% ipython --no-banner

In [1]: import numpy as np

In [2]: import numpy.linalg as la

In [3]: np.set_printoptions(precision=3, suppress=True, linewidth=160)

In [4]: rnd = lambda a: np.round(a, 3) + 0

In [5]: X = np.load("layer14.npy")

In [6]: X
Out[6]: 
array([[ 4,  3, -1],
       [ 0, -1, -5],
       [ 0,  0,  4]])

In [7]: # triangular

In [8]: W = np.array([[0, 2], [3, 2], [0, 1]])

In [9]: beta = np.array([3, 2])

In [10]: act = np.maximum(X @ W + beta, 0)

In [11]: (act > 0).astype(int)
Out[11]: 
array([[1, 1],
       [0, 0],
       [1, 1]])

In [12]: la.matrix_rank(act)
Out[12]: np.int64(2)

In [13]: cent = np.array([[0, 2, -2], [3, -1, 1]])

In [14]: W @ cent
Out[14]: 
array([[ 6, -2,  2],
       [ 6,  4, -4],
       [ 3, -1,  1]])

In [15]: rng = np.random.default_rng(4017)

In [16]: z = rng.permutation(3)

In [17]: z
Out[17]: array([1, 2, 0])

In [18]: other = X[z][:, z]

In [19]: rnd(np.sort(np.abs(la.eigvals(other))))
Out[19]: array([1., 4., 4.])

In [20]: np.diag(other)
Out[20]: array([-1,  4,  4])

In [21]: np.trace(other)
Out[21]: np.int64(7)

In [22]: feats = np.load("dump.npy")

In [23]: feats
Out[23]: 
array([[-0.005, -0.222,  0.394],
       [-0.018,  1.965, -3.962],
       [ 0.022, -1.75 ,  3.441],
       [ 0.024,  1.413, -2.877],
       [-0.015,  1.946, -3.916],
       [-0.001, -1.813,  3.6  ],
       [-0.019, -0.878,  1.756],
       [ 0.017, -0.227,  0.411],
       [ 0.025, -1.969,  3.981],
       [-0.002,  2.475, -4.979],
       [ 0.026,  0.351, -0.788],
       [ 0.019,  1.371, -2.755],
       [ 0.002,  0.953, -1.925],
       [-0.01 ,  1.085, -2.205],
       [-0.043,  2.844, -5.772],
       [-0.009,  3.049, -6.053],
       [-0.005, -1.24 ,  2.469],
       [ 0.006, -0.613,  1.258],
       [-0.02 , -0.554,  1.074],
       [ 0.014, -0.535,  1.035],
       [ 0.015, -1.423,  2.853],
       [-0.002, -0.726,  1.458],
       [ 0.023,  3.722, -7.495],
       [ 0.004,  1.327, -2.597],
       [-0.005,  1.138, -2.374],
       [ 0.02 ,  1.144, -2.238],
       [-0.001,  0.926, -1.809],
       [ 0.021, -3.869,  7.69 ],
       [ 0.009,  1.794, -3.583],
       [ 0.   , -0.058,  0.089],
       [ 0.012,  0.991, -2.005]])

In [24]: other = feats / la.norm(feats, axis=1, keepdims=True)

In [25]: cov = other @ other.T

In [26]: (cov - 2 * np.eye(31)).round(6).argmax(axis=1)
Out[26]: array([18,  4, 27, 30,  1, 16, 16, 19, 20, 12, 24, 30,  9, 14, 13, 28,  5,  8,  6,  2,  8, 16, 12, 26, 13, 23, 23,  5, 22,  0, 11])

In [27]: rnd(cov[23])
Out[27]: 
array([-0.999,  1.   , -1.   ,  1.   ,  1.   , -1.   , -1.   , -0.999, -1.   ,  1.   ,  0.998,  1.   ,  1.   ,  1.   ,  1.   ,  1.   , -1.   , -1.   , -1.   ,
       -1.   , -1.   , -1.   ,  1.   ,  1.   ,  1.   ,  1.   ,  1.   , -1.   ,  1.   , -0.994,  1.   ])

In [28]: cen = feats - feats.mean(axis=0)

In [29]: Uu, s, vt = la.svd(cen, full_matrices=False)

In [30]: rnd(s ** 2 / (s ** 2).sum())
Out[30]: array([1., 0., 0.])

In [31]: rnd(np.abs(vt[-1]))
Out[31]: array([0.96 , 0.249, 0.126])

In [32]: rnd(cen.mean(axis=0))
Out[32]: array([0., 0., 0.])

In [33]: la.matrix_rank(cen)
Out[33]: np.int64(3)

In [34]: np.abs(vt[0]).argmax()
Out[34]: np.int64(2)

In [35]: np.searchsorted(np.cumsum(s ** 2) / (s ** 2).sum(), 0.9) + 1
Out[35]: np.int64(1)

In [36]: rnd((s ** 2).sum() ** 2 / (s ** 4).sum())
Out[36]: np.float64(1.0)

In [37]: rnd(s)
Out[37]: array([20.806,  0.1  ,  0.086])

In [38]: np.abs(Uu[:, 0]).argmax()
Out[38]: np.int64(27)
